$ ipython --no-banner

In [1]: import numpy as np

In [2]: np.set_printoptions(suppress=True, linewidth=100)

In [3]: J = np.loadtxt("w.csv", delimiter=",")

In [4]: J
Out[4]: 
array([[1. , 0.7, 0.5, 0.3, 0.2, 0.2, 0.1, 0.1, 0.1, 0. ],
       [0.7, 1. , 0.7, 0.5, 0.3, 0.2, 0.2, 0.1, 0.1, 0.1],
       [0.5, 0.7, 1. , 0.7, 0.5, 0.3, 0.2, 0.2, 0.1, 0.1],
       [0.3, 0.5, 0.7, 1. , 0.7, 0.5, 0.3, 0.2, 0.2, 0.1],
       [0.2, 0.3, 0.5, 0.7, 1. , 0.7, 0.5, 0.3, 0.2, 0.2],
       [0.2, 0.2, 0.3, 0.5, 0.7, 1. , 0.7, 0.5, 0.3, 0.2],
       [0.1, 0.2, 0.2, 0.3, 0.5, 0.7, 1. , 0.7, 0.5, 0.3],
       [0.1, 0.1, 0.2, 0.2, 0.3, 0.5, 0.7, 1. , 0.7, 0.5],
       [0.1, 0.1, 0.1, 0.2, 0.2, 0.3, 0.5, 0.7, 1. , 0.7],
       [0. , 0.1, 0.1, 0.1, 0.2, 0.2, 0.3, 0.5, 0.7, 1. ]])

In [5]: # symmetric

In [6]: Lm = np.linalg.cholesky(J)

In [7]: np.round(np.diag(Lm) ** 2, 1)
Out[7]: array([1. , 0.5, 0.5, 0.5, 0.5, 0.5, 0.5, 0.5, 0.5, 0.4])

In [8]: round(float(np.prod(np.diag(Lm)) ** 2), 1), np.round(np.linalg.det(J), 1)
Out[8]: (0.0, np.float64(0.0))

In [9]: J / np.sqrt(np.outer(np.diag(J), np.diag(J)))
Out[9]: 
array([[1. , 0.7, 0.5, 0.3, 0.2, 0.2, 0.1, 0.1, 0.1, 0. ],
       [0.7, 1. , 0.7, 0.5, 0.3, 0.2, 0.2, 0.1, 0.1, 0.1],
       [0.5, 0.7, 1. , 0.7, 0.5, 0.3, 0.2, 0.2, 0.1, 0.1],
       [0.3, 0.5, 0.7, 1. , 0.7, 0.5, 0.3, 0.2, 0.2, 0.1],
       [0.2, 0.3, 0.5, 0.7, 1. , 0.7, 0.5, 0.3, 0.2, 0.2],
       [0.2, 0.2, 0.3, 0.5, 0.7, 1. , 0.7, 0.5, 0.3, 0.2],
       [0.1, 0.2, 0.2, 0.3, 0.5, 0.7, 1. , 0.7, 0.5, 0.3],
       [0.1, 0.1, 0.2, 0.2, 0.3, 0.5, 0.7, 1. , 0.7, 0.5],
       [0.1, 0.1, 0.1, 0.2, 0.2, 0.3, 0.5, 0.7, 1. , 0.7],
       [0. , 0.1, 0.1, 0.1, 0.2, 0.2, 0.3, 0.5, 0.7, 1. ]])

In [10]: np.linalg.eigvalsh(J).min() > 0
Out[10]: np.True_

In [11]: Lm.round(1) + 0
Out[11]: 
array([[1. , 0. , 0. , 0. , 0. , 0. , 0. , 0. , 0. , 0. ],
       [0.7, 0.7, 0. , 0. , 0. , 0. , 0. , 0. , 0. , 0. ],
       [0.5, 0.5, 0.7, 0. , 0. , 0. , 0. , 0. , 0. , 0. ],
       [0.3, 0.4, 0.5, 0.7, 0. , 0. , 0. , 0. , 0. , 0. ],
       [0.2, 0.2, 0.4, 0.5, 0.7, 0. , 0. , 0. , 0. , 0. ],
       [0.2, 0.1, 0.2, 0.4, 0.5, 0.7, 0. , 0. , 0. , 0. ],
       [0.1, 0.2, 0.1, 0.2, 0.4, 0.5, 0.7, 0. , 0. , 0. ],
       [0.1, 0. , 0.2, 0.1, 0.2, 0.4, 0.5, 0.7, 0. , 0. ],
       [0.1, 0. , 0. , 0.2, 0.1, 0.2, 0.4, 0.5, 0.7, 0. ],
       [0. , 0.1, 0. , 0. , 0.2, 0.1, 0.2, 0.4, 0.5, 0.7]])
